% python3 -q
>>> import numpy as np
>>> import numpy.linalg as la
>>> np.set_printoptions(precision=2, suppress=True, linewidth=140)
>>> F = np.array([[1.0, 3.0, 0.0, 0.0, -2.0],
...     [8.0, 7.0, 0.0, -3.0, 1.0],
...     [1.0, 1.0, 6.0, 3.0, 1.0],
...     [0.0, 0.0, 0.0, 3.0, 4.0],
...     [0.0, 0.0, 0.0, 0.0, -1.0]])
>>> out = np.array([[0, 0], [0, -1], [1, -2], [1, -2], [-1, 2]])
>>> out.T @ F.T
array([[  2.,  -4.,   8.,  -1.,   1.],
       [ -7.,   1., -17.,   2.,  -2.]])
>>> F @ out
array([[  2.,  -7.],
       [ -4.,   1.],
       [  8., -17.],
       [ -1.,   2.],
       [  1.,  -2.]])
>>> np.einsum("ik,kj->ij", F, out)
array([[  2.,  -7.],
       [ -4.,   1.],
       [  8., -17.],
       [ -1.,   2.],
       [  1.,  -2.]])
>>> mat = np.load("data.npy")
>>> mat
array([[ 0.3 , -0.1 , -0.45],
       [-0.1 ,  0.03,  0.15],
       [-0.45,  0.15,  0.67]])
>>> # symmetric, so the eigenvalues are real
>>> la.matrix_rank(mat, rtol=0.1)
np.int64(1)
>>> la.cond(mat) > 100
np.True_
>>> proj = np.triu(np.array([[0, 0, 0], [0, -1, -1], [0, -1, 0]]), 1) + np.eye(3)
>>> out = proj @ mat @ la.inv(proj)
>>> np.round(np.poly(out), 2) + 0
array([ 1., -1.,  0.,  0.])
>>> W = np.array([[-1, -3, -4], [3, 0, -3], [-5, 4, 4]])
>>> coef = np.array([2, 0, 2])
>>> hid = np.maximum(mat @ W + coef, 0)
>>> hid
array([[3.64, 0.  , 0.  ],
       [1.45, 0.89, 2.89],
       [0.  , 4.02, 6.02]])
>>> (hid > 0).mean(axis=0)
array([0.67, 0.67, 0.67])
>>> la.matrix_rank(hid)
np.int64(3)
>>> W2 = np.array([[3, 3], [2, 2], [2, 3]])
>>> (hid @ W2).round(6).argmax(axis=1)
array([0, 1, 1])
>>> hid @ W2
array([[10.91, 10.91],
       [11.93, 14.83],
       [20.07, 26.08]])
>>> W @ W2
array([[-17, -21],
       [  3,   0],
       [  1,   5]])
>>> sig = 3 * 0.7 ** np.arange(4)
>>> Q, _ = la.qr(np.array([[-0.8, 0.2, 1.0, 0.6],
...     [-0.5, -0.7, 0.5, 0.3],
...     [-0.1, 0.5, -0.3, 0.6],
...     [0.5, -1.9, 0.5, 1.8]]))
>>> rng = np.random.default_rng(49474)
>>> data = rng.normal(size=(33, 4)) * sig @ Q
>>> data
array([[ 1.69,  0.51, -4.93, -1.25],
       [ 0.24,  0.67,  5.04,  0.25],
       [ 1.3 ,  2.56, -1.66,  1.47],
       [ 2.23,  2.59,  2.14,  0.97],
       [ 3.95,  0.42, -2.36, -3.88],
       [ 0.43,  1.53, -0.91,  0.18],
       [-1.52, -1.12,  3.06,  1.69],
       [ 0.32,  1.04,  0.03,  0.77],
       [-0.14, -0.72,  1.21, -1.87],
       [ 0.15, -0.66, -2.08,  0.64],
       [ 1.02, -0.8 , -6.32, -0.4 ],
       [-0.15, -0.44, -2.53, -0.29],
       [ 3.04, -1.22, -1.17,  1.39],
       [-2.32, -0.84,  1.53, -2.2 ],
       [-3.11, -0.25, -1.94, -0.35],
       [-2.51, -2.24, -0.24,  2.38],
       [-2.88, -0.43,  0.64,  2.6 ],
       [-5.33,  0.02,  0.29,  2.37],
       [-1.6 , -0.42,  2.51, -0.29],
       [-0.81,  0.17, -0.03,  0.1 ],
       [ 4.02, -0.92, -3.22, -1.7 ],
       [-0.29,  0.68, -0.99,  0.31],
       [ 1.73, -0.9 ,  0.64,  0.45],
       [ 2.46,  0.82, -3.58, -2.27],
       [-1.8 , -0.62,  0.94, -0.03],
       [ 2.3 , -0.32,  0.13, -0.59],
       [ 4.54,  2.1 , -2.78, -0.21],
       [ 3.26, -0.27, -1.18, -1.57],
       [ 6.1 ,  2.46,  1.99,  0.3 ],
       [ 2.63,  2.64,  2.94,  3.67],
       [ 3.69,  0.56,  0.23, -0.3 ],
       [-1.91, -2.4 ,  3.52, -0.33],
       [ 2.12,  2.  , -4.55, -0.24]])
>>> cen = (data - data.mean(axis=0)) / data.std(axis=0)
>>> cen.std(axis=0)
array([1., 1., 1., 1.])
>>> coef = la.lstsq(np.delete(cen, 2, axis=1), cen[:, 2])[0]
>>> round(float(1 - np.var(cen[:, 2] - np.delete(cen, 2, axis=1) @ coef)), 2)
0.15
>>> coef
array([-0.16, -0.02,  0.3 ])
